>>> import numpy as np
>>> np.set_printoptions(precision=2, suppress=True, linewidth=120, sign=" ")
>>> m1 = np.load("m.npy")
>>> m1
array([[  4.17,   7.16,  -4.61],
       [  5.33,   8.4 ,  -3.62],
       [  2.77,  -0.51,  -8.73],
       [  3.59,   0.31, -10.67],
       [  2.23,   1.46, -10.86],
       [ -0.46,   0.22, -10.53],
       [ -5.6 , -13.47, -11.52],
       [  2.97,   7.89,  -3.14],
       [  0.99,  -0.63,  -9.51],
       [  4.46,   7.16,  -5.36],
       [ -3.88, -13.48, -11.66],
       [ -3.57, -13.82, -12.47],
       [  4.29,   5.81,  -2.84],
       [  1.72,   7.77,  -4.1 ],
       [  2.51,   1.23,  -9.59],
       [  1.95,  -0.94, -10.34],
       [  3.62,   8.49,  -1.35],
       [  1.57,   2.88,  -8.69],
       [  3.92,   7.82,  -3.12],
       [  3.42,   7.74,  -3.21],
       [ -4.97, -14.05, -11.4 ]])
>>> vec = np.array([-2, -4, 0])
>>> h = np.maximum(m1 @ vec, 0)
>>> np.maximum(m1 @ (3 * vec), 0)
array([   0.  ,    0.  ,    0.  ,    0.  ,    0.  ,    0.12,  195.24,    0.  ,    1.62,    0.  ,  185.04,  187.26,
          0.  ,    0.  ,    0.  ,    0.  ,    0.  ,    0.  ,    0.  ,    0.  ,  198.42])
>>> h
array([  0.  ,   0.  ,   0.  ,   0.  ,   0.  ,   0.04,  65.08,   0.  ,   0.54,   0.  ,  61.68,  62.42,   0.  ,   0.  ,
         0.  ,   0.  ,   0.  ,   0.  ,   0.  ,   0.  ,  66.14])
>>> m1.T @ h
array([-1154.81, -3500.32, -3006.84])
>>> data = np.array([[1, 2, 2, 1], [3, 1, 2, 0]])
>>> data
array([[ 1,  2,  2,  1],
       [ 3,  1,  2,  0]])
>>> Ac = m1 - m1.mean(axis=0)
>>> U, sig, Vh = np.linalg.svd(Ac, full_matrices=False)
>>> Vh[0] * np.sign(Vh[0, np.abs(Vh[0]).argmax()])
array([ 0.33,  0.87,  0.36])
>>> np.searchsorted(np.cumsum(sig ** 2) / (sig ** 2).sum(), 0.9) + 1
np.int64(1)
>>> (np.sign(U[:, 0]) == np.sign(U[0, 0])).astype(int)
array([ 1,  1,  0,  0,  0,  0,  0,  1,  0,  1,  0,  0,  1,  1,  0,  0,  1,  1,  1,  1,  0])
>>> np.linalg.matrix_rank(Ac)
np.int64(3)
>>> w1 = np.array([[0, -1, -1, -2, 2],
...     [0, 1, 2, -1, -1],
...     [-1, 0, 1, 2, -2],
...     [2, -1, -2, 2, -1]])
>>> coef = np.array([1, 1, 1, 1, -1])
>>> act = np.maximum(data @ w1 + coef, 0)
>>> act
array([[ 1,  1,  4,  3,  0],
       [ 0,  0,  2,  0,  0]])
>>> W2 = np.array([[2, 2, 2], [0, 1, 3], [1, 3, 0], [2, 0, 1], [1, 2, 2]])
>>> act @ W2
array([[ 12,  15,   8],
       [  2,   6,   0]])
>>> w1 @ W2
array([[-3,  0, -1],
       [-1,  5,  0],
       [ 1, -3, -4],
       [ 5, -5,  1]])
>>> (act @ W2).round(6).argmax(axis=1)
array([ 1,  1])
>>> rng = np.random.default_rng(89)
>>> th = np.sort(rng.uniform(-2, 2, 14))
>>> X = np.c_[th, th ** 2, th ** 3] @ np.array([[1, 2, 2], [0, 3, -1], [-3, 3, -1]])
>>> X
array([[ 19.36, -14.05,  -0.44],
       [  5.16,  -4.03,  -2.1 ],
       [  1.96,  -1.98,  -2.  ],
       [  0.82,  -1.27,  -1.76],
       [ -0.02,  -0.04,  -0.04],
       [  0.15,   0.41,   0.29],
       [  0.22,   0.97,   0.49],
       [ -0.16,   3.34,   0.61],
       [ -1.45,   6.78,   0.2 ],
       [ -2.7 ,   9.43,  -0.27],
       [ -3.02,  10.08,  -0.39],
       [-10.04,  22.15,  -3.2 ],
       [-10.79,  23.33,  -3.5 ],
       [-15.36,  30.32,  -5.34]])
>>> M2 = np.c_[X[:, :2] @ np.array([[2, -1], [0, 1]]), np.array([1, 1, 7, 5, 9, 4, 3, 0, 4, 5, 2, 9, 8, 7])]
>>> M2
array([[ 38.71, -33.4 ,   1.  ],
       [ 10.32,  -9.2 ,   1.  ],
       [  3.92,  -3.94,   7.  ],
       [  1.63,  -2.08,   5.  ],
       [ -0.04,  -0.02,   9.  ],
       [  0.3 ,   0.26,   4.  ],
       [  0.44,   0.75,   3.  ],
       [ -0.32,   3.49,   0.  ],
       [ -2.89,   8.23,   4.  ],
       [ -5.39,  12.13,   5.  ],
       [ -6.05,  13.1 ,   2.  ],
       [-20.08,  32.19,   9.  ],
       [-21.58,  34.11,   8.  ],
       [-30.72,  45.68,   7.  ]])
>>> np.linalg.norm(np.linalg.qr(X)[0].T @ M2, axis=0) ** 2 / ((M2 ** 2).sum(axis=0) + 1e-12)
array([ 1.  ,  1.  ,  0.59])
>>> np.round(np.linalg.lstsq(X, M2[:, 0])[0], 2) + 0
array([ 2.,  0.,  0.])
>>> hat = M2 @ np.linalg.solve(M2.T @ M2, M2.T)
>>> np.round(np.linalg.eigvalsh(hat), 2) + 0
array([ 0.,  0.,  0.,  0.,  0.,  0.,  0.,  0.,  0.,  0.,  0.,  1.,  1.,  1.])
>>> Ac = X - X.mean(axis=0)
>>> evecs = np.linalg.svd(Ac)[2][:1]
>>> M2 = Ac - Ac @ evecs.T @ evecs
>>> M2.std(axis=0)
array([ 1.84,  1.17,  1.31])
>>> np.cov(Ac @ evecs.T, rowvar=False)
array( 208.59)
>>> np.round(np.linalg.norm(M2) / np.linalg.norm(Ac), 2)
np.float64(0.18)
>>> np.linalg.norm(M2, axis=1).round(6).argmax()
np.int64(0)
